$ ipython --no-banner

In [1]: import numpy as np

In [2]: np.set_printoptions(precision=2, suppress=True, linewidth=100, sign=" ")

In [3]: rd = lambda a: np.round(a, 2) + 0

In [4]: X = np.load("sample1.npy")

In [5]: print(X)
[[ 2 -1  1  1  0 -2  1 -1  3]
 [-1  2 -1  1  1  0 -2  1 -1]
 [ 1 -1  2 -1  1  1  0 -2  1]
 [ 1  1 -1  2 -1  1  1  0 -2]
 [ 0  1  1 -1  2 -1  1  1  0]
 [-2  0  1  1 -1  2 -1  1  1]
 [ 1 -2  0  1  1 -1  2 -1  1]
 [-1  1 -2  0  1  1 -1  2 -1]
 [ 3 -1  1 -2  0  1  1 -1  2]]

In [6]: def softmax(z):
   ...:     e = np.exp(z - z.max(axis=-1, keepdims=True))
   ...:     return e / e.sum(axis=-1, keepdims=True)
   ...: 

In [7]: print(rd(softmax(10 * X[1])))
[ 0.  1.  0.  0.  0.  0.  0.  0.  0.]

In [8]: S = X @ X.T / np.sqrt(9)

In [9]: print(rd(softmax(S)))
[[ 0.91  0.    0.01  0.    0.    0.    0.05  0.    0.03]
 [ 0.    0.7   0.    0.02  0.01  0.02  0.    0.26  0.  ]
 [ 0.05  0.    0.53  0.    0.01  0.    0.03  0.    0.38]
 [ 0.    0.02  0.    0.93  0.    0.01  0.01  0.02  0.  ]
 [ 0.04  0.04  0.04  0.01  0.76  0.01  0.04  0.04  0.04]
 [ 0.    0.02  0.01  0.01  0.    0.93  0.    0.02  0.  ]
 [ 0.38  0.    0.03  0.    0.01  0.    0.53  0.    0.05]
 [ 0.    0.26  0.    0.02  0.01  0.02  0.    0.7   0.  ]
 [ 0.03  0.    0.05  0.    0.    0.    0.01  0.    0.91]]

In [10]: m1 = np.loadtxt("case8.csv", delimiter=",")

In [11]: print(m1)
[[-1. -2.  0.  0.  0.  0.  0.  0.  0.  0.  0.  0.]
 [-2.  1. -2.  0.  0.  0.  0.  0.  0.  0.  0.  0.]
 [ 0. -2.  0. -2.  0.  0.  0.  0.  0.  0.  0.  0.]
 [ 0.  0. -2. -2. -2.  0.  0.  0.  0.  0.  0.  0.]
 [ 0.  0.  0. -2. -2. -2.  0.  0.  0.  0.  0.  0.]
 [ 0.  0.  0.  0. -2.  2. -2.  0.  0.  0.  0.  0.]
 [ 0.  0.  0.  0.  0. -2.  2. -2.  0.  0.  0.  0.]
 [ 0.  0.  0.  0.  0.  0. -2.  2. -2.  0.  0.  0.]
 [ 0.  0.  0.  0.  0.  0.  0. -2. -2. -2.  0.  0.]
 [ 0.  0.  0.  0.  0.  0.  0.  0. -2. -2. -2.  0.]
 [ 0.  0.  0.  0.  0.  0.  0.  0.  0. -2. -1. -2.]
 [ 0.  0.  0.  0.  0.  0.  0.  0.  0.  0. -2.  1.]]

In [12]: Q, vecs = np.linalg.qr(m1[:, :1])[0], np.linalg.qr(m1[:, 1:])[0]

In [13]: sigma = np.linalg.svd(Q.T @ vecs, compute_uv=False)

In [14]: print((sigma > 0.9).sum())
1

In [15]: print(rd(sigma))
[ 0.93]

In [16]: w, vecs = np.linalg.eigh(m1)

In [17]: x0 = np.array([4, -3, -5, 3, 5, 1, 9, -8, 7, 0, -9, 5])

In [18]: print(rd(x0 @ m1 @ x0 / (x0 @ x0)), rd(w[0]), rd(w[-1]))
1.78 -4.95 5.15

In [19]: print((np.sign(vecs[:, -1].round(6)) == np.sign(vecs[0, -1].round(6))).astype(int))
[ 1  0  1  0  1  0  1  0  1  0  1  0]

In [20]: print(rd(np.linalg.eigvalsh(m1[1:, 1:])))
[-4.95 -4.81 -2.62 -2.21 -0.65 -0.04  0.63  2.51  2.84  3.14  5.15]

In [21]: print(rd(softmax(m1[2] + 3)))
[ 0.1   0.01  0.1   0.01  0.1   0.1   0.1   0.1   0.1   0.1   0.1   0.1 ]

In [22]: print(rd(softmax(10 * m1[2])))
[ 0.1  0.   0.1  0.   0.1  0.1  0.1  0.1  0.1  0.1  0.1  0.1]

In [23]: print(rd(softmax(m1).sum(axis=1)))
[ 1.  1.  1.  1.  1.  1.  1.  1.  1.  1.  1.  1.]

In [24]: S = m1 @ m1.T / np.sqrt(12)

In [25]: print(softmax(S).round(6).argmax(axis=1))
[  0   1   2   3   4   5   6   7   8   9  10  11]
